$ ipython --no-banner

In [1]: import numpy as np

In [2]: from numpy import linalg as LA

In [3]: np.set_printoptions(suppress=True, linewidth=200)

In [4]: data = np.load("data.npy")

In [5]: print(data)
[[ 1.  2.  0.  3.  2. -3. -3. -1.  0.]
 [-2. -1.  3. -2.  0. -2. -3. -2.  0.]
 [-3.  0. -2.  2.  0.  0. -3. -3.  0.]
 [-2. -3.  2. -3.  3.  3.  2. -2.  0.]
 [-1.  2. -1. -1. -2.  2. -2. -2.  0.]
 [ 0.  0. -1. -2. -2. -2. -1. -1.  0.]
 [ 1. -2.  1.  1.  3.  3. -2.  2.  0.]
 [-2.  2. -1. -2. -1.  3. -1.  3.  0.]
 [ 0.  0.  0.  0.  0.  0.  0.  0. -1.]]

In [6]: # splits into 2 blocks

In [7]: other = data[0, 0] * data[1:] - np.outer(data[1:, 0], data[0])

In [8]: print(other)
[[  0.   3.   3.   4.   4.  -8.  -9.  -4.   0.]
 [  0.   6.  -2.  11.   6.  -9. -12.  -6.   0.]
 [  0.   1.   2.   3.   7.  -3.  -4.  -4.   0.]
 [  0.   4.  -1.   2.   0.  -1.  -5.  -3.   0.]
 [  0.   0.  -1.  -2.  -2.  -2.  -1.  -1.   0.]
 [  0.  -4.   1.  -2.   1.   6.   1.   3.   0.]
 [  0.   6.  -1.   4.   3.  -3.  -7.   1.   0.]
 [  0.   0.   0.   0.   0.   0.   0.   0.  -1.]]

In [9]: print(np.flatnonzero(~other.round(6).any(axis=1)))
[]

In [10]: print(np.flatnonzero(LA.matrix_power((data != 0) + (data.T != 0) + np.eye(9), 9)[3]))
[0 1 2 3 4 5 6 7]

In [11]: print(round(float(LA.det(data)), 2))
124166.0

In [12]: print(np.round(np.sort(LA.eigvals(data).real), 2))
[-4.93 -3.41 -3.41 -1.86 -1.86 -1.    1.46  1.46  4.55]

In [13]: rng = np.random.default_rng(378071)

In [14]: z = rng.permutation(9)

In [15]: print(z)
[5 1 3 6 2 0 7 4 8]

In [16]: other = data[z][:, z]

In [17]: print(np.diag(other))
[-2. -1. -3. -2. -2.  1.  3. -2. -1.]

In [18]: gram = data.T @ data

In [19]: print(np.round(LA.eigvalsh(gram)[::-1], 2))
[81.19 56.99 51.3  39.35 20.16  5.93  5.63  2.45  1.  ]

In [20]: print(LA.matrix_rank(gram))
9

In [21]: print(gram)
[[ 24.   2.   0.  13.   3. -10.  10.  14.   0.]
 [  2.  26. -15.   9. -17.  -9. -11.   4.   0.]
 [  0. -15.  21. -10.  14.   0.   3.  -2.   0.]
 [ 13.   9. -10.  36.   8. -15. -11.   1.   0.]
 [  3. -17.  14.   8.  31.   9.   1.   1.   0.]
 [-10.  -9.   0. -15.   9.  48.  10.  14.   0.]
 [ 10. -11.   3. -11.   1.  10.  41.  12.   0.]
 [ 14.   4.  -2.   1.   1.  14.  12.  36.   0.]
 [  0.   0.   0.   0.   0.   0.   0.   0.   1.]]

In [22]: print((data @ data.T).shape)
(9, 9)

In [23]: print(np.allclose(gram, gram.T))
True

In [24]: Lm = LA.cholesky(gram)

In [25]: print(np.round(Lm @ Lm.T, 2) + 0)
[[ 24.   2.   0.  13.   3. -10.  10.  14.   0.]
 [  2.  26. -15.   9. -17.  -9. -11.   4.   0.]
 [  0. -15.  21. -10.  14.   0.   3.  -2.   0.]
 [ 13.   9. -10.  36.   8. -15. -11.   1.   0.]
 [  3. -17.  14.   8.  31.   9.   1.   1.   0.]
 [-10.  -9.   0. -15.   9.  48.  10.  14.   0.]
 [ 10. -11.   3. -11.   1.  10.  41.  12.   0.]
 [ 14.   4.  -2.   1.   1.  14.  12.  36.   0.]
 [  0.   0.   0.   0.   0.   0.   0.   0.   1.]]

In [26]: print(np.round(np.diag(Lm) ** 2, 2))
[24.   25.83 12.29 24.16 10.37 23.36 21.17 16.33  1.  ]

In [27]: J = np.loadtxt("a.csv", delimiter=",")

In [28]: print(J)
[[-45.   0.   2.]
 [  2.  10.   1.]
 [  0.   1.  22.]]

In [29]: def softmax(z):
    ...:     e = np.exp(z - z.max(axis=-1, keepdims=True))
    ...:     return e / e.sum(axis=-1, keepdims=True)
    ...: 

In [30]: print(np.round(softmax(J).sum(axis=1), 2))
[1. 1. 1.]

In [31]: print(np.round(softmax(J[1]), 2) + 0)
[0. 1. 0.]

In [32]: att = J @ J.T / np.sqrt(3)

In [33]: print(softmax(att).round(6).argmax(axis=1))
[0 1 2]

In [34]: print(softmax(att)[1] @ J)
[ 2. 10.  1.]

In [35]: other = np.array([[-3, -2], [-2, -2], [0, 2]])

In [36]: print(np.einsum("ik,kj->ij", J, other))
[[135.  94.]
 [-26. -22.]
 [ -2.  42.]]

In [37]: print(LA.matrix_rank(J @ other))
2

In [38]: print(other.T @ J.T)
[[135. -26.  -2.]
 [ 94. -22.  42.]]

In [39]: print(np.einsum("ij,ij->i", J, J))
[2029.  105.  485.]

In [40]: print(J @ other)
[[135.  94.]
 [-26. -22.]
 [ -2.  42.]]
